$ ipython --no-banner

In [1]: import numpy as np

In [2]: import numpy.linalg as la

In [3]: np.set_printoptions(precision=3, suppress=True, linewidth=120)

In [4]: J = np.load("out17.npy")

In [5]: J
Out[5]: 
array([[-6., -2.,  0.,  0.],
       [-2.,  7., -2.,  0.],
       [ 0., -2., -5., -2.],
       [ 0.,  0., -2.,  2.]])

In [6]: # equal to its transpose

In [7]: np.all(la.eigvalsh(J) > 0)
Out[7]: np.False_

In [8]: ev, V = la.eig(J)

In [9]: np.sort(la.eigvals(la.inv(J)))
Out[9]: array([-0.176, -0.155,  0.131,  0.403])

In [10]: np.round(np.prod(ev), 3)
Out[10]: np.float64(692.0)

In [11]: ev
Out[11]: array([-6.432, -5.68 ,  7.629,  2.483])

In [12]: np.round(J @ V[:, 0] - ev[0] * V[:, 0], 3) + 0
Out[12]: array([0., 0., 0., 0.])

In [13]: rng = np.random.default_rng(78514)

In [14]: X = np.triu(rng.random((3, 3)) < 0.8, 1).astype(int)

In [15]: X = X + X.T

In [16]: X
Out[16]: 
array([[0, 1, 1],
       [1, 0, 1],
       [1, 1, 0]])

In [17]: # symmetric

In [18]: x = np.array([1, -4, -4])

In [19]: rhs = X @ x

In [20]: b, lr = np.zeros(3), 1 / la.norm(X, 2) ** 2

In [21]: for i in range(10):
    ...:     b -= lr * X.T @ (X @ b - rhs)
    ...:     if i % 2 == 0: print(i, round(la.norm(X @ b - rhs), 3))
    ...: 
0 3.062
2 1.722
4 0.969
6 0.545
8 0.307

In [22]: b
Out[22]: array([ 0.812, -3.906, -3.906])

In [23]: np.sort(np.abs(np.fft.fft(X[0]))), np.sort(la.svd(X, compute_uv=False))
Out[23]: (array([1., 1., 2.]), array([1., 1., 2.]))

In [24]: np.fft.fft(X[0])
Out[24]: array([ 2.+0.j, -1.+0.j, -1.+0.j])

In [25]: X @ (-1.0) ** np.arange(3)
Out[25]: array([0., 2., 0.])

In [26]: mat = np.loadtxt("arr.csv", delimiter=",")

In [27]: mat
Out[27]: 
array([[0., 1., 1.],
       [1., 0., 1.],
       [1., 1., 0.]])

In [28]: # symmetric, so the eigenvalues are real

In [29]: ev, V = la.eig(mat)

In [30]: np.sort(la.eigvals(mat.T))
Out[30]: array([-1., -1.,  2.])

In [31]: ev
Out[31]: array([-1.,  2., -1.])

In [32]: np.round(np.prod(ev), 3)
Out[32]: np.float64(2.0)

In [33]: np.sort(la.eigvals(la.inv(mat)))
Out[33]: array([-1. , -1. ,  0.5])

In [34]: np.sort(la.eigvals(mat @ mat))
Out[34]: array([1., 1., 4.])

In [35]: M2 = np.array([[3, 2, -3], [0, 2, 5], [-9, -8, 6]])

In [36]: np.einsum("ij->j", mat)
Out[36]: array([2., 2., 2.])

In [37]: M2.T @ mat.T
Out[37]: 
array([[-9., -6.,  3.],
       [-6., -6.,  4.],
       [11.,  3.,  2.]])

In [38]: T = np.stack([mat, -3 * mat, mat[::-1]])

In [39]: T.shape
Out[39]: (3, 3, 3)

In [40]: (T @ mat.T).shape
Out[40]: (3, 3, 3)

In [41]: la.norm(T, axis=(1, 2))
Out[41]: array([2.449, 7.348, 2.449])

In [42]: la.matrix_rank(T)
Out[42]: array([3, 3, 3])

In [43]: la.det(T)
Out[43]: array([  2., -54.,  -2.])

In [44]: cent = 5 * np.array([[0.7, 0.6, -0.3], [-1.3, 0.2, -3.1]])

In [45]: z = rng.integers(0, 2, 21)

In [46]: E = cent[z] + rng.normal(size=(21, 3))

In [47]: E
Out[47]: 
array([[  4.363,   2.929,  -0.829],
       [  3.573,   4.684,  -1.319],
       [  4.336,   3.64 ,  -2.089],
       [ -5.935,   1.918, -17.298],
       [ -4.117,   1.84 , -14.322],
       [  3.496,   1.153,   0.04 ],
       [ -6.183,   0.607, -12.7  ],
       [ -6.927,   1.296, -15.95 ],
       [ -7.841,  -0.023, -14.332],
       [ -6.218,   1.288, -15.46 ],
       [  2.567,   3.367,  -0.237],
       [ -5.941,   1.459, -16.897],
       [ -5.014,   2.02 , -15.935],
       [  2.47 ,   2.424,  -1.425],
       [  4.255,   1.607,  -1.316],
       [ -6.484,   0.498, -13.486],
       [  4.359,   1.243,  -0.174],
       [ -6.542,   0.642, -14.81 ],
       [  4.818,   3.616,  -0.315],
       [ -8.15 ,   0.716, -15.515],
       [ -6.049,   0.293, -16.376]])

In [48]: M2 = np.array([[-3, -9], [3, 8], [1, -7]])

In [49]: np.vstack([E, M2.T]).shape
Out[49]: (23, 3)

In [50]: round(float(la.norm(E, 1)), 3), np.round(la.norm(E, np.inf), 3)
Out[50]: (190.827, np.float64(25.151))

In [51]: np.round(la.norm(E, 2), 3)
Out[51]: np.float64(57.5)

In [52]: np.round(E[15] @ E[12], 3)
Out[52]: np.float64(248.407)

In [53]: proj = E @ la.solve(E.T @ E, E.T)

In [54]: np.round(la.eigvalsh(proj), 3) + 0
Out[54]: array([0., 0., 0., 0., 0., 0., 0., 0., 0., 0., 0., 0., 0., 0., 0., 0., 0., 0., 1., 1., 1.])

In [55]: A = np.loadtxt("m.csv", delimiter=",")

In [56]: A
Out[56]: 
array([[ 4.,  4.,  4.],
       [ 4.,  8.,  8.],
       [ 4.,  8., 12.]])

In [57]: # symmetric

In [58]: x = np.array([-3, -1, -1])

In [59]: np.einsum("ij,j->i", A, x)
Out[59]: array([-20., -28., -32.])

In [60]: A @ (2 * x)
Out[60]: array([-40., -56., -64.])

In [61]: np.sign((A @ x).round(6))
Out[61]: array([-1., -1., -1.])

In [62]: np.einsum("ii->", A)
Out[62]: np.float64(24.0)

In [63]: la.eigvals(A)
Out[63]: array([20.196,  2.572,  1.232])

In [64]: np.einsum("ij,ji->", A, A)
Out[64]: np.float64(416.0)

In [65]: np.kron(np.eye(2, dtype=int), A)
Out[65]: 
array([[ 4.,  4.,  4.,  0.,  0.,  0.],
       [ 4.,  8.,  8.,  0.,  0.,  0.],
       [ 4.,  8., 12.,  0.,  0.,  0.],
       [ 0.,  0.,  0.,  4.,  4.,  4.],
       [ 0.,  0.,  0.,  4.,  8.,  8.],
       [ 0.,  0.,  0.,  4.,  8., 12.]])

In [66]: np.round(la.det(A[::-1]), 3)
Out[66]: np.float64(-64.0)

In [67]: round(la.det(2 * A), 3), round(float(la.det(A)), 3)
Out[67]: (np.float64(512.0), 64.0)

In [68]: arr = np.loadtxt("case7.csv", delimiter=",")

In [69]: arr
Out[69]: 
array([[1., 5., 3.],
       [5., 1., 5.],
       [3., 5., 1.]])

In [70]: # equal to its transpose

In [71]: cov = arr.T @ arr

In [72]: (arr @ arr.T).shape
Out[72]: (3, 3)

In [73]: np.allclose(cov, cov.T)
Out[73]: True

In [74]: la.svd(arr, compute_uv=False) ** 2
Out[74]: array([94.642, 22.358,  4.   ])

In [75]: np.diag(cov)
Out[75]: array([35., 51., 35.])

In [76]: la.matrix_rank(cov)
Out[76]: np.int64(3)

In [77]: cov = mat.T @ mat

In [78]: np.allclose(cov, cov.T)
Out[78]: True

In [79]: np.diag(cov)
Out[79]: array([2., 2., 2.])

In [80]: np.trace(cov), (mat ** 2).sum()
Out[80]: (np.float64(6.0), np.float64(6.0))

In [81]: ev, V = la.eigh(arr)

In [82]: x = np.array([1, 3, 1])

In [83]: V * np.maximum(ev, 0) @ V.T
Out[83]: 
array([[2.937, 3.365, 2.937],
       [3.365, 3.855, 3.365],
       [2.937, 3.365, 2.937]])

In [84]: x @ arr @ x / (x @ x), round(ev[0], 3), round(ev[-1], 3)
Out[84]: (np.float64(7.0), np.float64(-4.728), np.float64(9.728))

In [85]: M2 = arr / la.norm(arr, axis=1, keepdims=True)

In [86]: cov = M2 @ M2.T

In [87]: np.round(np.degrees(np.arccos(np.clip(cov[0, 1], -1, 1))), 3)
Out[87]: np.float64(53.72)

In [88]: (cov - 2 * np.eye(3)).round(6).argmax(axis=1)
Out[88]: array([2, 0, 0])

In [89]: cov[0]
Out[89]: array([1.   , 0.592, 0.886])

In [90]: la.norm(M2, axis=1)
Out[90]: array([1., 1., 1.])

In [91]: cov
Out[91]: 
array([[1.   , 0.592, 0.886],
       [0.592, 1.   , 0.592],
       [0.886, 0.592, 1.   ]])
